$ python3 -q
>>> import numpy as np
>>> import numpy.linalg as la
>>> np.set_printoptions(precision=3, suppress=True, linewidth=120)
>>> feats = np.load("w.npy")
>>> feats
array([[ 0.84,  0.07,  0.94,  1.28],
       [ 1.37, -0.16,  0.47,  2.58],
       [-0.88, -0.33, -1.98, -0.88]])
>>> # looks like rank 2
>>> Uu, sv, vt = la.svd(feats)
>>> sv.round(3) + 0
array([3.876, 1.601, 0.   ])
>>> np.argmax(sv[:-1] / (sv[1:] + 1e-6)) + 1
np.int64(2)
>>> other = Uu[:, :2] @ np.diag(sv[:2]) @ vt[:2]
>>> np.round(la.norm(feats - other) / la.norm(feats), 3)
np.float64(0.0)
>>> np.round(np.abs(feats - other).max(), 3)
np.float64(0.0)
>>> E = np.array([[0.1, -1.4, 0.5],
...     [0.2, 0.1, 0.8],
...     [0.2, -0.3, 1.4],
...     [0.3, -0.3, 0.4]])
>>> other = np.array([[1, 1, -2], [-2, -3, -3], [1, -2, 3]])
>>> la.matrix_rank(E @ other)
np.int64(3)
>>> np.vstack([E, other.T]).shape
(7, 3)
>>> E @ other
array([[ 3.4,  3.3,  5.5],
       [ 0.8, -1.7,  1.7],
       [ 2.2, -1.7,  4.7],
       [ 1.3,  0.4,  1.5]])
>>> other.T @ E.T
array([[ 3.4,  0.8,  2.2,  1.3],
       [ 3.3, -1.7, -1.7,  0.4],
       [ 5.5,  1.7,  4.7,  1.5]])
>>> la.matrix_rank(np.vstack([E, other.T]))
np.int64(3)
>>> data = np.array([[0, -5, 3, -2], [-5, -6, 0, -4], [3, 0, 6, 6], [-2, -4, 6, -2]])
>>> w, V = la.eig(data)
>>> w
array([-12.035,  10.052,   2.241,  -2.257])
>>> np.prod(w)
np.float64(612.0)
>>> np.sort(la.eigvals(data.T))
array([-12.035,  -2.257,   2.241,  10.052])
>>> np.sort(la.eigvals(data @ data))
array([  5.023,   5.096, 101.033, 144.848])
>>> u, r1 = data[2], data[0]
>>> u @ r1
np.int64(6)
>>> u @ u
np.int64(81)
>>> p = (u @ r1) / (u @ u) * u
>>> r1 - p
array([-0.222, -5.   ,  2.556, -2.444])
>>> np.round((r1 - p) @ u, 3)
np.float64(-0.0)
>>> np.outer(u, r1)
array([[  0, -15,   9,  -6],
       [  0,   0,   0,   0],
       [  0, -30,  18, -12],
       [  0, -30,  18, -12]])
>>> p
array([0.222, 0.   , 0.444, 0.444])
